$ python3 -q
>>> import numpy as np
>>> import numpy.linalg as la
>>> np.set_printoptions(precision=2, suppress=True, linewidth=120, legacy="1.25")
>>> def tidy(a):
...     return np.round(a, 2) + 0
... 
>>> feats = np.load("layer7.npy")
>>> feats
array([[-0.4 ,  0.2 , -0.2 ,  0.1 , -0.8 ],
       [-0.1 ,  1.1 , -0.1 , -0.3 , -0.1 ],
       [-1.6 ,  1.7 ,  0.3 ,  0.  ,  1.1 ],
       [-0.9 , -0.7 , -1.  ,  0.3 , -1.2 ],
       [-0.4 , -0.12,  0.28,  0.55, -0.62],
       [-0.3 , -0.1 ,  0.3 ,  0.5 , -0.6 ]])
>>> B = np.c_[feats[:, :4] @ np.array([[0, 1, 2, 1], [-2, 3, 1, 3], [-3, 1, 0, 0], [-1, -1, 2, -1]]), np.array([-1, 0, 0, 2, -1, 2])]
>>> tidy(B)
array([[ 0.1 , -0.1 , -0.4 ,  0.1 , -1.  ],
       [-1.6 ,  3.4 ,  0.3 ,  3.5 ,  0.  ],
       [-4.3 ,  3.8 , -1.5 ,  3.5 ,  0.  ],
       [ 4.1 , -4.3 , -1.9 , -3.3 ,  2.  ],
       [-1.15, -1.03,  0.18, -1.31, -1.  ],
       [-1.2 , -0.8 ,  0.3 , -1.1 ,  2.  ]])
>>> tidy(la.norm(la.qr(feats)[0].T @ B, axis=0) ** 2 / ((B ** 2).sum(axis=0) + 1e-12))
array([1.  , 1.  , 1.  , 1.  , 0.47])
>>> print(la.matrix_rank(np.c_[feats, B]))
6
>>> print(la.matrix_rank(B))
5
>>> x = np.array([0, 2, 2, 3, 0])
>>> rhs = feats @ x
>>> tidy(la.solve(feats.T @ feats, feats.T @ rhs))
array([0., 2., 2., 3., 0.])
>>> tidy(rhs)
array([ 0.3 ,  1.1 ,  4.  , -2.5 ,  1.97,  1.9 ])
>>> tidy(la.lstsq(feats, rhs)[0])
array([0., 2., 2., 3., 0.])
>>> tidy(la.pinv(feats) @ feats)
array([[1., 0., 0., 0., 0.],
       [0., 1., 0., 0., 0.],
       [0., 0., 1., 0., 0.],
       [0., 0., 0., 1., 0.],
       [0., 0., 0., 0., 1.]])
>>> rng = np.random.default_rng(887553)
>>> rhs = rhs + 0.05 * rng.normal(size=6)
>>> tidy(rhs)
array([ 0.3 ,  1.12,  3.99, -2.49,  1.97,  1.9 ])
>>> c, *_ = la.lstsq(feats, rhs)
>>> print(c.round())
[0. 2. 2. 3. 0.]
>>> tidy(c)
array([0.05, 2.04, 1.92, 3.11, 0.02])
>>> tidy(la.norm(rhs - feats @ c))
0.01
>>> U, sig, VT = la.svd(feats)
>>> np.argmax(sig[:-1] / (sig[1:] + 1e-6)) + 1
4
>>> B = U[:, :4] @ np.diag(sig[:4]) @ VT[:4]
>>> print(tidy(la.norm(feats - B) / la.norm(feats)))
0.02
>>> la.matrix_rank(B)
4
>>> hat = feats @ la.solve(feats.T @ feats, feats.T)
>>> np.allclose(hat @ hat, hat)
True
>>> print(tidy(np.diag(hat)))
[1.   1.   1.   1.   0.54 0.47]
>>> Z = 3 * np.array([[-1.5, 0.4, -1.1, -0.2], [0.4, -1.5, -0.4, 1.4]])
>>> labels = rng.integers(0, 2, 22)
>>> K = Z[labels] + rng.normal(size=(22, 4))
>>> tidy(K)
array([[-2.79,  1.38, -3.54, -0.52],
       [-2.52,  0.58, -2.31,  0.4 ],
       [ 1.82, -3.22, -1.88,  4.77],
       [ 1.27, -6.98,  1.4 ,  3.5 ],
       [-3.27,  1.  , -1.13, -0.4 ],
       [ 1.16, -4.64,  0.78,  3.18],
       [-4.4 , -0.2 , -3.72,  0.4 ],
       [-4.54,  1.47, -2.17, -0.56],
       [ 1.02, -3.94, -0.01,  5.38],
       [-4.17,  2.56, -3.56, -0.17],
       [-4.41, -0.29, -1.55, -1.3 ],
       [-2.63, -0.63, -3.84, -1.62],
       [ 1.93, -3.68, -2.13,  3.74],
       [-2.88,  1.95, -4.8 , -0.1 ],
       [-5.91,  1.16, -2.59, -0.74],
       [ 1.17, -4.87, -0.72,  3.81],
       [ 2.16, -3.12, -1.3 ,  3.46],
       [-1.31, -3.52, -1.64,  3.99],
       [ 1.92, -3.29,  0.08,  3.94],
       [ 0.  , -3.53, -0.85,  2.39],
       [-4.71,  1.24, -4.38, -0.51],
       [-4.74,  0.33, -3.45,  0.9 ]])
>>> Ac = K - K.mean(axis=0)
>>> U, sig, VT = la.svd(Ac, full_matrices=False)
>>> tidy(sig ** 2 / (sig ** 2).sum())
array([0.87, 0.07, 0.03, 0.03])
>>> print(tidy((sig ** 2).sum() ** 2 / (sig ** 4).sum()))
1.3
>>> print(tidy(Ac.mean(axis=0)))
[0. 0. 0. 0.]
>>> tidy(VT[0] * np.sign(VT[0, np.abs(VT[0]).argmax()]))
array([ 0.59, -0.58,  0.3 ,  0.47])
>>> np.searchsorted(np.cumsum(sig ** 2) / (sig ** 2).sum(), 0.9) + 1
2
>>> la.matrix_rank(Ac)
4
